$ python3 -q
>>> import numpy as np
>>> np.set_printoptions(precision=2, suppress=True, linewidth=100)
>>> def rd(a):
...     return np.round(a, 2) + 0
... 
>>> B = np.array([[-3, -2, -1, -2, -3, -1]])
>>> X = B.T @ B
>>> X
array([[9, 6, 3, 6, 9, 3],
       [6, 4, 2, 4, 6, 2],
       [3, 2, 1, 2, 3, 1],
       [6, 4, 2, 4, 6, 2],
       [9, 6, 3, 6, 9, 3],
       [3, 2, 1, 2, 3, 1]])
>>> # symmetric, so the eigenvalues are real
>>> w, V = np.linalg.eigvalsh(X)
Traceback (most recent call last):
  File "<python-input-7>", line 1, in <module>
    w, V = np.linalg.eigvalsh(X)
    ^^^^
ValueError: too many values to unpack (expected 2)
>>> w, V = np.linalg.eigh(X)
>>> print(rd(np.linalg.eigvalsh(X + 4 * np.eye(6))))
[ 4.  4.  4.  4.  4. 32.]
>>> np.abs(V[:, -1]).round(6).argmax()
np.int64(0)
>>> np.unique(w.round(6) + 0, return_counts=True)[1]
array([5, 1])
>>> print(rd(w))
[ 0.  0.  0.  0.  0. 28.]
>>> rd(V.T @ V)
array([[1., 0., 0., 0., 0., 0.],
       [0., 1., 0., 0., 0., 0.],
       [0., 0., 1., 0., 0., 0.],
       [0., 0., 0., 1., 0., 0.],
       [0., 0., 0., 0., 1., 0.],
       [0., 0., 0., 0., 0., 1.]])
>>> (w > 1e-8).sum(), (w < -1e-8).sum()
(np.int64(1), np.int64(0))
>>> rd(np.abs(V[:, -1]))
array([0.57, 0.38, 0.19, 0.38, 0.57, 0.19])
>>> rd(w.sum()), np.trace(X)
(np.float64(28.0), np.int64(28))
>>> print(np.trace(X))
28
>>> np.linalg.matrix_power(X, 2)
array([[252, 168,  84, 168, 252,  84],
       [168, 112,  56, 112, 168,  56],
       [ 84,  56,  28,  56,  84,  28],
       [168, 112,  56, 112, 168,  56],
       [252, 168,  84, 168, 252,  84],
       [ 84,  56,  28,  56,  84,  28]])
>>> X @ X
array([[252, 168,  84, 168, 252,  84],
       [168, 112,  56, 112, 168,  56],
       [ 84,  56,  28,  56,  84,  28],
       [168, 112,  56, 112, 168,  56],
       [252, 168,  84, 168, 252,  84],
       [ 84,  56,  28,  56,  84,  28]])
>>> (X + X.T) / 2
array([[9., 6., 3., 6., 9., 3.],
       [6., 4., 2., 4., 6., 2.],
       [3., 2., 1., 2., 3., 1.],
       [6., 4., 2., 4., 6., 2.],
       [9., 6., 3., 6., 9., 3.],
       [3., 2., 1., 2., 3., 1.]])
>>> assert X == X.T
Traceback (most recent call last):
  File "<python-input-21>", line 1, in <module>
    assert X == X.T
           ^^^^^^^^
ValueError: The truth value of an array with more than one element is ambiguous. Use a.any() or a.all()
>>> th = np.radians(60)
>>> r_ = np.eye(6)
>>> r_[2, 2] = r_[4, 4] = np.cos(th)
>>> r_[2, 4], r_[4, 2] = -np.sin(th), np.sin(th)
>>> rd(r_)
array([[ 1.  ,  0.  ,  0.  ,  0.  ,  0.  ,  0.  ],
       [ 0.  ,  1.  ,  0.  ,  0.  ,  0.  ,  0.  ],
       [ 0.  ,  0.  ,  0.5 ,  0.  , -0.87,  0.  ],
       [ 0.  ,  0.  ,  0.  ,  1.  ,  0.  ,  0.  ],
       [ 0.  ,  0.  ,  0.87,  0.  ,  0.5 ,  0.  ],
       [ 0.  ,  0.  ,  0.  ,  0.  ,  0.  ,  1.  ]])
>>> B = X @ r_.T
>>> rd(B)
array([[ 9.  ,  6.  , -6.29,  6.  ,  7.1 ,  3.  ],
       [ 6.  ,  4.  , -4.2 ,  4.  ,  4.73,  2.  ],
       [ 3.  ,  2.  , -2.1 ,  2.  ,  2.37,  1.  ],
       [ 6.  ,  4.  , -4.2 ,  4.  ,  4.73,  2.  ],
       [ 9.  ,  6.  , -6.29,  6.  ,  7.1 ,  3.  ],
       [ 3.  ,  2.  , -2.1 ,  2.  ,  2.37,  1.  ]])
>>> np.allclose(np.linalg.norm(X, axis=1), np.linalg.norm(B, axis=1))
True
>>> vec = np.array([0, 0, 3, 2, 3, 0])
>>> h = np.maximum(X @ vec, 0)
>>> rd(np.tanh(X @ vec))
array([1., 1., 1., 1., 1., 1.])
>>> np.flatnonzero(h > 1e-9)
array([0, 1, 2, 3, 4, 5])
>>> print(X * (h > 1e-9)[:, None])
[[9 6 3 6 9 3]
 [6 4 2 4 6 2]
 [3 2 1 2 3 1]
 [6 4 2 4 6 2]
 [9 6 3 6 9 3]
 [3 2 1 2 3 1]]
>>> np.maximum(X @ vec, 0) - np.maximum(-X @ vec, 0)
array([48, 32, 16, 32, 48, 16])
>>> h
array([48, 32, 16, 32, 48, 16])
>>> X.T @ h
array([1344,  896,  448,  896, 1344,  448])
>>> np.argsort(-np.linalg.norm(X, axis=0).round(6), kind="stable")[:3]
array([0, 4, 1])
>>> mat = np.load("out10.npy")
>>> mat
array([[ 1,  0,  0,  0,  0,  0],
       [ 0,  0,  2,  0,  0,  2],
       [ 0,  0,  0,  0,  0,  0],
       [ 0,  0,  0,  0, -2,  0],
       [ 0,  0,  0, -2,  2,  0],
       [ 0,  2, -1,  0,  0,  1]])
>>> # 3 blocks once reordered
>>> rng = np.random.default_rng(341)
>>> B = mat + rng.integers(-2, 3, (6, 5)) @ rng.integers(-2, 3, (5, 6))
>>> B
array([[  1,   4,   6,   2,   0,   2],
       [ -4,   4, -10,  -4, -10,   6],
       [  1,  -2,   4,   4,  -3,   3],
       [  0,  -2,  16,   4,  -4,  -4],
       [ -4,   6,   4,  -2,  -6,   0],
       [  0,   1, -11,   0,   0,   3]])
>>> np.linalg.matrix_rank(B - mat, tol=1e-8)
np.int64(5)
>>> B - mat
array([[  0,   4,   6,   2,   0,   2],
       [ -4,   4, -12,  -4, -10,   4],
       [  1,  -2,   4,   4,  -3,   3],
       [  0,  -2,  16,   4,  -2,  -4],
       [ -4,   6,   4,   0,  -8,   0],
       [  0,  -1, -10,   0,   0,   2]])
>>> th = np.radians(45)
>>> r_ = np.eye(6)
>>> r_[0, 0] = r_[3, 3] = np.cos(th)
>>> r_[0, 3], r_[3, 0] = -np.sin(th), np.sin(th)
>>> rd(r_)
array([[ 0.71,  0.  ,  0.  , -0.71,  0.  ,  0.  ],
       [ 0.  ,  1.  ,  0.  ,  0.  ,  0.  ,  0.  ],
       [ 0.  ,  0.  ,  1.  ,  0.  ,  0.  ,  0.  ],
       [ 0.71,  0.  ,  0.  ,  0.71,  0.  ,  0.  ],
       [ 0.  ,  0.  ,  0.  ,  0.  ,  1.  ,  0.  ],
       [ 0.  ,  0.  ,  0.  ,  0.  ,  0.  ,  1.  ]])
>>> B = mat @ r_.T
>>> np.allclose(mat @ mat.T, B @ B.T)
True
>>> np.allclose(np.linalg.norm(mat, axis=1), np.linalg.norm(B, axis=1))
True
>>> rd(np.linalg.det(r_)), rd(np.trace(r_))
(np.float64(1.0), np.float64(5.41))
>>> rd(B)
array([[ 0.71,  0.  ,  0.  ,  0.71,  0.  ,  0.  ],
       [ 0.  ,  0.  ,  2.  ,  0.  ,  0.  ,  2.  ],
       [ 0.  ,  0.  ,  0.  ,  0.  ,  0.  ,  0.  ],
       [ 0.  ,  0.  ,  0.  ,  0.  , -2.  ,  0.  ],
       [ 1.41,  0.  ,  0.  , -1.41,  2.  ,  0.  ],
       [ 0.  ,  2.  , -1.  ,  0.  ,  0.  ,  1.  ]])
